$ python -q
>>> import numpy as np
>>> from numpy import linalg as LA
>>> np.set_printoptions(precision=3, suppress=True, linewidth=120, legacy="1.25")
>>> tidy = lambda a: np.round(a, 3) + 0
>>> F = np.load("mat.npy")
>>> F
array([[ 0.178, -0.06 , -0.446],
       [ 0.653, -0.254, -0.969],
       [ 0.493, -0.178, -0.894],
       [ 0.291, -0.1  , -0.664],
       [ 0.235, -0.08 , -0.565],
       [ 0.814, -0.363, -0.995],
       [ 0.178, -0.06 , -0.446],
       [ 0.235, -0.08 , -0.565],
       [ 0.397, -0.139, -0.808],
       [ 0.716, -0.291, -0.984],
       [ 0.235, -0.08 , -0.565],
       [-0.119,  0.04 ,  0.31 ],
       [-0.744,  0.31 ,  0.988],
       [-0.291,  0.1  ,  0.664],
       [ 0.06 , -0.02 , -0.159],
       [ 0.814, -0.363, -0.995],
       [-0.397,  0.139,  0.808],
       [ 0.345, -0.119, -0.744],
       [-0.397,  0.139,  0.808],
       [-0.235,  0.08 ,  0.565],
       [-0.178,  0.06 ,  0.446]])
>>> left, sv, VT = LA.svd(F)
>>> tidy(sv)
array([3.953, 0.498, 0.024])
>>> A2 = left[:, :2] @ np.diag(sv[:2]) @ VT[:2]
>>> tidy(LA.norm(F - A2, 2)), tidy(sv[2])
(0.024, 0.024)
>>> LA.matrix_rank(A2)
2
>>> LA.matrix_rank(F, rtol=0.05)
2
>>> tidy(LA.norm(F - A2) / LA.norm(F))
0.006
>>> left, sv = LA.svd(F)
Traceback (most recent call last):
  File "<python-input-13>", line 1, in <module>
    left, sv = LA.svd(F)
    ^^^^^^^^
ValueError: too many values to unpack (expected 2)
>>> left, sv, VT = LA.svd(F, full_matrices=False)
>>> tidy(np.cumsum(sv ** 2) / np.sum(sv ** 2))
array([0.984, 1.   , 1.   ])
>>> left.shape, sv.shape, VT.shape
((21, 3), (3,), (3, 3))
>>> m1 = np.loadtxt("dump.csv", delimiter=",")
>>> m1
array([[ 0.7,  0.6, -0.1,  0.4],
       [ 1. ,  0.8,  1.2, -0.7],
       [ 0.7, -0.3, -1.6, -0.5],
       [-0.1, -0.1, -1. ,  1.1]])
>>> G = m1.T @ m1
>>> (m1 @ m1.T).shape
(4, 4)
>>> LA.matrix_rank(G)
4
>>> tidy(np.diag(G))
array([1.99, 1.1 , 5.01, 2.11])
>>> np.trace(G), (m1 ** 2).sum()
(10.21, 10.21)
>>> tidy(G)
array([[ 1.99,  1.02,  0.11, -0.88],
       [ 1.02,  1.1 ,  1.48, -0.28],
       [ 0.11,  1.48,  5.01, -1.18],
       [-0.88, -0.28, -1.18,  2.11]])
>>> left, sv, VT = LA.svd(m1)
>>> np.argmax(sv[:-1] / (sv[1:] + 1e-6)) + 1
3
>>> A2 = left[:, :3] @ np.diag(sv[:3]) @ VT[:3]
>>> tidy(LA.norm(m1 - A2) / LA.norm(m1))
0.019
>>> tidy(LA.norm(m1 - A2, 2)), tidy(sv[3])
(0.062, 0.062)
>>> LA.matrix_rank(m1, rtol=0.05)
3
>>> W0 = np.loadtxt("run9.csv", delimiter=",")
>>> W0
array([[ 5.62 ,  0.067, -8.271],
       [ 9.95 , -0.422,  0.902],
       [-9.857,  1.043, -1.322],
       [-1.372, -8.975,  4.192],
       [-4.544,  8.908,  0.065],
       [ 0.804,  2.432,  9.666],
       [ 3.237,  4.786, -8.162],
       [-1.568, -8.55 ,  4.943],
       [-2.396, -8.534, -4.629],
       [-1.   ,  9.031,  4.176],
       [-0.629, -8.917,  4.483],
       [-7.437,  1.158,  6.584],
       [-7.594,  0.799,  6.458],
       [-8.762, -0.294,  4.81 ],
       [-2.661, -9.128, -3.097],
       [ 7.056, -3.215,  6.315],
       [-3.814, -8.487, -3.664],
       [-2.941, -8.656, -4.053],
       [ 4.29 ,  7.438, -5.127],
       [-1.294,  1.902,  9.732],
       [-4.082,  9.129,  0.044],
       [ 4.082, -2.725,  8.713],
       [-2.328,  8.227,  5.186],
       [ 5.129, -0.932, -8.534],
       [-5.772, -8.025,  1.511],
       [ 4.925,  3.735,  7.861],
       [ 8.586, -2.943, -4.198]])
>>> vec = np.array([-1, 0, 1])
>>> target = W0 @ vec
>>> tidy(LA.solve(W0.T @ W0, W0.T @ target))
array([-1.,  0.,  1.])
>>> tidy(LA.pinv(W0) @ W0)
array([[1., 0., 0.],
       [0., 1., 0.],
       [0., 0., 1.]])
>>> try:
...     LA.solve(W0, target)
... except LA.LinAlgError as e:
...     print(e)
... 
Last 2 dimensions of the array must be square
>>> rng = np.random.default_rng(528195)
>>> target = target + 0.1 * rng.normal(size=27)
>>> tidy(target)
array([-13.803,  -9.175,   8.641,   5.535,   4.575,   8.776, -11.413,   6.607,  -2.301,   5.254,   5.013,  13.99 ,
        14.013,  13.469,  -0.261,  -0.838,   0.112,  -1.19 ,  -9.284,  11.179,   4.152,   4.814,   7.649, -13.595,
         7.372,   2.968, -12.817])
>>> coef, *_ = LA.lstsq(W0, target)
>>> tidy(LA.norm(target - W0 @ coef))
0.486
>>> tidy(coef)
array([-1.001,  0.002,  1.   ])
